$ python3 -q
>>> import numpy as np
>>> np.set_printoptions(precision=2, suppress=True, linewidth=160)
>>> rnd = lambda a: np.round(a, 2) + 0
>>> A = np.diag(10 * np.array([1, 1, 2, 0, 2, 1, 1])) + np.array([[2, -2, 2, 0, -2, 0, -2],
...     [-1, 2, 1, 1, -1, 2, 0],
...     [-1, -2, -2, 1, -1, 1, 2],
...     [1, 0, -2, 0, 1, -2, 0],
...     [-2, -1, 2, 2, -2, -2, 1],
...     [2, 0, 1, 0, 1, -2, 1],
...     [1, -1, 2, -1, 2, -1, -2]])
>>> A
array([[12, -2,  2,  0, -2,  0, -2],
       [-1, 12,  1,  1, -1,  2,  0],
       [-1, -2, 18,  1, -1,  1,  2],
       [ 1,  0, -2,  0,  1, -2,  0],
       [-2, -1,  2,  2, 18, -2,  1],
       [ 2,  0,  1,  0,  1,  8,  1],
       [ 1, -1,  2, -1,  2, -1,  8]])
>>> round(np.log10(np.linalg.cond(A)))
2
>>> rnd(np.linalg.norm(A, 2) / np.linalg.norm(A))
np.float64(0.58)
>>> [round(float(x), 2) for x in np.linalg.svd(A, compute_uv=False)[:3]]
[19.61, 18.44, 13.61]
>>> rnd(np.abs(np.linalg.svd(A)[2][-1]))
array([0.01, 0.08, 0.09, 0.97, 0.11, 0.  , 0.16])
>>> np.argsort(-np.linalg.norm(A, axis=0).round(6), kind="stable")[:3]
array([2, 4, 0])
>>> r0 = np.array([-1, -2, 0, -2, -2, -1, 1])
>>> M2 = A + np.outer(r0, np.eye(7)[4])
>>> rnd(np.linalg.det(M2) / np.linalg.det(A)), rnd(1 + np.linalg.solve(A, r0)[4])
(np.float64(4.21), np.float64(4.21))
>>> cent = np.array([[0, 4, 3, 4, 7], [2, 5, 8, 0, 1], [2, 1, 0, 1, 5]])
>>> data = np.repeat(cent, 19 // 3, axis=0)
>>> rng = np.random.default_rng(33658)
>>> data = data + 0.05 * rng.normal(size=data.shape)
>>> rnd(data)
array([[ 0.  ,  3.97,  2.96,  4.03,  7.09],
       [-0.01,  3.94,  2.99,  4.  ,  6.96],
       [ 0.08,  3.96,  3.08,  3.97,  6.96],
       [ 0.03,  3.93,  2.94,  4.05,  7.03],
       [ 0.05,  4.02,  3.02,  4.04,  7.02],
       [ 0.02,  3.96,  3.01,  3.96,  7.08],
       [ 2.04,  4.96,  8.  ,  0.03,  0.92],
       [ 2.06,  5.03,  7.98, -0.01,  0.99],
       [ 2.04,  5.07,  7.94, -0.03,  1.06],
       [ 2.  ,  4.94,  8.06,  0.04,  0.97],
       [ 2.04,  4.96,  8.08, -0.01,  0.98],
       [ 2.  ,  5.01,  7.96,  0.  ,  0.94],
       [ 1.96,  1.03,  0.03,  1.05,  4.93],
       [ 1.93,  1.04,  0.02,  0.98,  4.97],
       [ 2.04,  0.94, -0.05,  0.97,  4.96],
       [ 1.98,  1.  ,  0.  ,  1.04,  5.01],
       [ 2.  ,  1.01, -0.06,  1.03,  4.98],
       [ 2.06,  1.03, -0.01,  0.96,  5.01]])
>>> Uu, sigma, Vt = np.linalg.svd(data)
>>> np.argmax(sigma[:-1] / (sigma[1:] + 1e-6)) + 1
np.int64(3)
>>> rnd(sigma)
array([30.59, 17.81,  6.09,  0.17,  0.12])
>>> M2 = Uu[:, :3] @ np.diag(sigma[:3]) @ Vt[:3]
>>> rnd(np.linalg.norm(data - M2, 2)), rnd(sigma[3])
(np.float64(0.17), np.float64(0.17))
>>> E = np.loadtxt("sample9.csv", delimiter=",")
>>> E
array([[0., 1., 1.],
       [1., 0., 1.],
       [1., 1., 0.]])
>>> # equal to its transpose
>>> z = rng.permutation(3)
>>> z
array([0, 2, 1])
>>> M2 = E[z][:, z]
>>> np.allclose(M2, E)
True
>>> np.diag(M2)
array([0., 0., 0.])
>>> proj = np.triu(np.array([[0, 5, 2], [1, 0, 1], [5, 0, 4]]), 1) + np.eye(3)
>>> M2 = proj @ E @ np.linalg.inv(proj)
>>> np.trace(M2), np.trace(E)
(np.float64(0.0), np.float64(0.0))
>>> rnd(np.poly(M2))
array([ 1.,  0., -3., -2.])
>>> proj @ E - E @ proj
array([[ 7.,  2.,  4.],
       [ 1., -4., -2.],
       [ 0., -5., -3.]])
>>> np.linalg.matrix_rank(M2)
np.int64(3)
>>> rnd(np.linalg.det(M2))
np.float64(2.0)
>>> cent = np.array([[2, 2, -1, -3]])
>>> K = rng.normal(size=(17, 1)) @ cent + np.array([4, 2, -4, -8])
>>> rnd(K)
array([[  1.24,  -0.76,  -2.62,  -3.86],
       [  2.53,   0.53,  -3.26,  -5.79],
       [  2.37,   0.37,  -3.18,  -5.55],
       [  4.  ,   2.  ,  -4.  ,  -8.  ],
       [  1.86,  -0.14,  -2.93,  -4.79],
       [  5.66,   3.66,  -4.83, -10.49],
       [  3.24,   1.24,  -3.62,  -6.86],
       [  4.46,   2.46,  -4.23,  -8.69],
       [  1.94,  -0.06,  -2.97,  -4.91],
       [  4.37,   2.37,  -4.18,  -8.55],
       [  2.48,   0.48,  -3.24,  -5.72],
       [ -0.87,  -2.87,  -1.56,  -0.69],
       [  1.84,  -0.16,  -2.92,  -4.77],
       [  3.41,   1.41,  -3.71,  -7.12],
       [  2.33,   0.33,  -3.16,  -5.49],
       [  2.77,   0.77,  -3.39,  -6.16],
       [  4.32,   2.32,  -4.16,  -8.48]])
>>> Uu, sigma, Vt = np.linalg.svd(A)
>>> np.argmax(sigma[:-1] / (sigma[1:] + 1e-6)) + 1
np.int64(6)
>>> M2 = Uu[:, :6] @ np.diag(sigma[:6]) @ Vt[:6]
>>> rnd(np.linalg.norm(A - M2, 2)), rnd(sigma[6])
(np.float64(0.06), np.float64(0.06))
